$ ipython --no-banner

In [1]: import numpy as np

In [2]: import numpy.linalg as la

In [3]: np.set_printoptions(suppress=True, linewidth=160)

In [4]: def tidy(a):
   ...:     return np.round(a, 2) + 0
   ...: 

In [5]: K = 2 * np.eye(7) + np.ones((7, 7))

In [6]: K
Out[6]: 
array([[3., 1., 1., 1., 1., 1., 1.],
       [1., 3., 1., 1., 1., 1., 1.],
       [1., 1., 3., 1., 1., 1., 1.],
       [1., 1., 1., 3., 1., 1., 1.],
       [1., 1., 1., 1., 3., 1., 1.],
       [1., 1., 1., 1., 1., 3., 1.],
       [1., 1., 1., 1., 1., 1., 3.]])

In [7]: # symmetric, so the eigenvalues are real

In [8]: x = np.ones(7)

In [9]: for _ in range(7):
   ...:     x = K @ x
   ...:     x /= la.norm(x)
   ...:     print(round(x @ K @ x, 2))
   ...: 
9.0
9.0
9.0
9.0
9.0
9.0
9.0

In [10]: print(tidy(x))
[0.38 0.38 0.38 0.38 0.38 0.38 0.38]

In [11]: tidy(la.eigvalsh(K)[-1])
Out[11]: np.float64(9.0)

In [12]: L = la.cholesky(K)

In [13]: print(np.prod(np.diag(L)) ** 2, tidy(la.det(K)))
576.0 576.0

In [14]: tidy(L @ L.T)
Out[14]: 
array([[3., 1., 1., 1., 1., 1., 1.],
       [1., 3., 1., 1., 1., 1., 1.],
       [1., 1., 3., 1., 1., 1., 1.],
       [1., 1., 1., 3., 1., 1., 1.],
       [1., 1., 1., 1., 3., 1., 1.],
       [1., 1., 1., 1., 1., 3., 1.],
       [1., 1., 1., 1., 1., 1., 3.]])

In [15]: tidy(K / np.sqrt(np.outer(np.diag(K), np.diag(K))))
Out[15]: 
array([[1.  , 0.33, 0.33, 0.33, 0.33, 0.33, 0.33],
       [0.33, 1.  , 0.33, 0.33, 0.33, 0.33, 0.33],
       [0.33, 0.33, 1.  , 0.33, 0.33, 0.33, 0.33],
       [0.33, 0.33, 0.33, 1.  , 0.33, 0.33, 0.33],
       [0.33, 0.33, 0.33, 0.33, 1.  , 0.33, 0.33],
       [0.33, 0.33, 0.33, 0.33, 0.33, 1.  , 0.33],
       [0.33, 0.33, 0.33, 0.33, 0.33, 0.33, 1.  ]])

In [16]: ev, V = la.eigh(K)

In [17]: tidy(la.svd(K, compute_uv=False))
Out[17]: array([9., 2., 2., 2., 2., 2., 2.])

In [18]: tidy(ev)
Out[18]: array([2., 2., 2., 2., 2., 2., 9.])

In [19]: tidy(V.T @ V)
Out[19]: 
array([[1., 0., 0., 0., 0., 0., 0.],
       [0., 1., 0., 0., 0., 0., 0.],
       [0., 0., 1., 0., 0., 0., 0.],
       [0., 0., 0., 1., 0., 0., 0.],
       [0., 0., 0., 0., 1., 0., 0.],
       [0., 0., 0., 0., 0., 1., 0.],
       [0., 0., 0., 0., 0., 0., 1.]])

In [20]: tidy(la.eigvalsh(K + 2 * np.eye(7)))
Out[20]: array([ 4.,  4.,  4.,  4.,  4.,  4., 11.])

In [21]: tidy(la.eigvalsh(K @ K))
Out[21]: array([ 4.,  4.,  4.,  4.,  4.,  4., 81.])

In [22]: tidy(ev.sum()), np.trace(K)
Out[22]: (np.float64(21.0), np.float64(21.0))

In [23]: np.abs(V[:, -1]).round(6).argmax()
Out[23]: np.int64(0)

In [24]: tidy(np.abs(V[:, -1]))
Out[24]: array([0.38, 0.38, 0.38, 0.38, 0.38, 0.38, 0.38])

In [25]: x = np.array([3, 3, 1, 3, 1, 1, 3])

In [26]: y = K @ x

In [27]: beta, lr = np.zeros(7), 1 / la.norm(K, 2) ** 2

In [28]: for i in range(300):
    ...:     beta -= lr * K.T @ (K @ beta - y)
    ...:     if i % 50 == 0: print(i, round(la.norm(K @ beta - y), 2))
    ...: 
0 4.98
50 0.4
100 0.03
150 0.0
200 0.0
250 0.0

In [29]: tidy(beta)
Out[29]: array([3., 3., 1., 3., 1., 1., 3.])

In [30]: X = np.array([[-2.0, 0.0, -2.0], [0.0, -3.0, 0.0], [-2.0, 0.0, 1.0]])

In [31]: X
Out[31]: 
array([[-2.,  0., -2.],
       [ 0., -3.,  0.],
       [-2.,  0.,  1.]])

In [32]: tidy(la.matrix_power(X, 3))
Out[32]: 
array([[-20.,   0., -14.],
       [  0., -27.,   0.],
       [-14.,   0.,   1.]])

In [33]: tidy(la.det(X))
Out[33]: np.float64(18.0)

In [34]: np.allclose(X @ X.T, X.T @ X)
Out[34]: True

In [35]: tidy(np.abs(la.eigvals(X)).max())
Out[35]: np.float64(3.0)

In [36]: X @ X
Out[36]: 
array([[8., 0., 2.],
       [0., 9., 0.],
       [2., 0., 5.]])

In [37]: A2 = X[0, 0] * X[1:] - np.outer(X[1:, 0], X[0])

In [38]: A2
Out[38]: 
array([[ 0.,  6.,  0.],
       [ 0.,  0., -6.]])

In [39]: la.matrix_rank(A2), la.matrix_rank(X)
Out[39]: (np.int64(2), np.int64(3))

In [40]: print(np.flatnonzero(~A2.round(6).any(axis=1)))
[]

In [41]: A2.T @ A2
Out[41]: 
array([[ 0.,  0.,  0.],
       [ 0., 36.,  0.],
       [ 0.,  0., 36.]])

In [42]: print(tidy(la.pinv(A2)))
[[ 0.    0.  ]
 [ 0.17  0.  ]
 [ 0.   -0.17]]

In [43]: tidy(la.norm(A2, axis=0))
Out[43]: array([0., 6., 6.])

In [44]: A2[:, 0] @ A2[:, 1]
Out[44]: np.float64(0.0)

In [45]: rng = np.random.default_rng(70)

In [46]: z = rng.permutation(3)

In [47]: z
Out[47]: array([1, 2, 0])

In [48]: A2 = X[z][:, z]

In [49]: np.trace(A2)
Out[49]: np.float64(-4.0)

In [50]: tidy(la.det(A2)), tidy(la.det(X[z]))
Out[50]: (np.float64(18.0), np.float64(18.0))

In [51]: np.allclose(A2, X)
Out[51]: False

In [52]: (X != 0).astype(int)
Out[52]: 
array([[1, 0, 1],
       [0, 1, 0],
       [1, 0, 1]])

In [53]: np.flatnonzero(la.matrix_power((X != 0) + (X.T != 0) + np.eye(3), 3)[1])
Out[53]: array([1])

In [54]: (la.matrix_power((X != 0) + (X.T != 0) + np.eye(3), 3) > 0).astype(int)
Out[54]: 
array([[1, 0, 1],
       [0, 1, 0],
       [1, 0, 1]])

In [55]: X @ X
Out[55]: 
array([[8., 0., 2.],
       [0., 9., 0.],
       [2., 0., 5.]])

In [56]: arr = np.array([[-3, -1, 3, -2],
    ...:     [1, 3, 1, 3],
    ...:     [-3, -1, 0, 3],
    ...:     [1, -2, -3, 2],
    ...:     [0, -3, 1, -3]]) * (rng.random((5, 4)) < 0.3)

In [57]: arr
Out[57]: 
array([[ 0,  0,  0,  0],
       [ 1,  3,  0,  3],
       [-3,  0,  0,  3],
       [ 1,  0,  0,  2],
       [ 0, -3,  1,  0]])

In [58]: x = np.array([1, 1, 5, 1])

In [59]: y = arr @ x

In [60]: beta, lr = np.zeros(4), 1 / la.norm(arr, 2) ** 2

In [61]: for i in range(3):
    ...:     beta -= lr * arr.T @ (arr @ beta - y)
    ...:     if i % 1 == 0: print(i, round(la.norm(arr @ beta - y), 2))
    ...: 
0 4.62
1 3.87
2 3.33

In [62]: print(tidy(beta))
[0.83 0.3  0.29 1.14]

In [63]: feats = np.load("w.npy")

In [64]: print(feats)
[[2 2]
 [2 2]]

In [65]: r = la.matrix_rank(feats)

In [66]: r
Out[66]: np.int64(1)

In [67]: null = la.svd(feats)[2][r:].T

In [68]: tidy(null[:, 0] / null[np.abs(null[:, 0]).round(6).argmax(), 0])
Out[68]: array([ 1., -1.])

In [69]: [int(la.matrix_rank(feats[:i])) for i in range(1, len(feats) + 1)]
Out[69]: [1, 1]

In [70]: tidy(null @ null.T)
Out[70]: 
array([[ 0.5, -0.5],
       [-0.5,  0.5]])

In [71]: la.matrix_rank(feats.T @ feats), la.matrix_rank(feats @ feats.T)
Out[71]: (np.int64(1), np.int64(1))

In [72]: [int(la.matrix_rank(np.delete(feats, i, axis=0))) for i in range(2)]
Out[72]: [1, 1]

In [73]: np.allclose(feats @ null, 0)
Out[73]: True
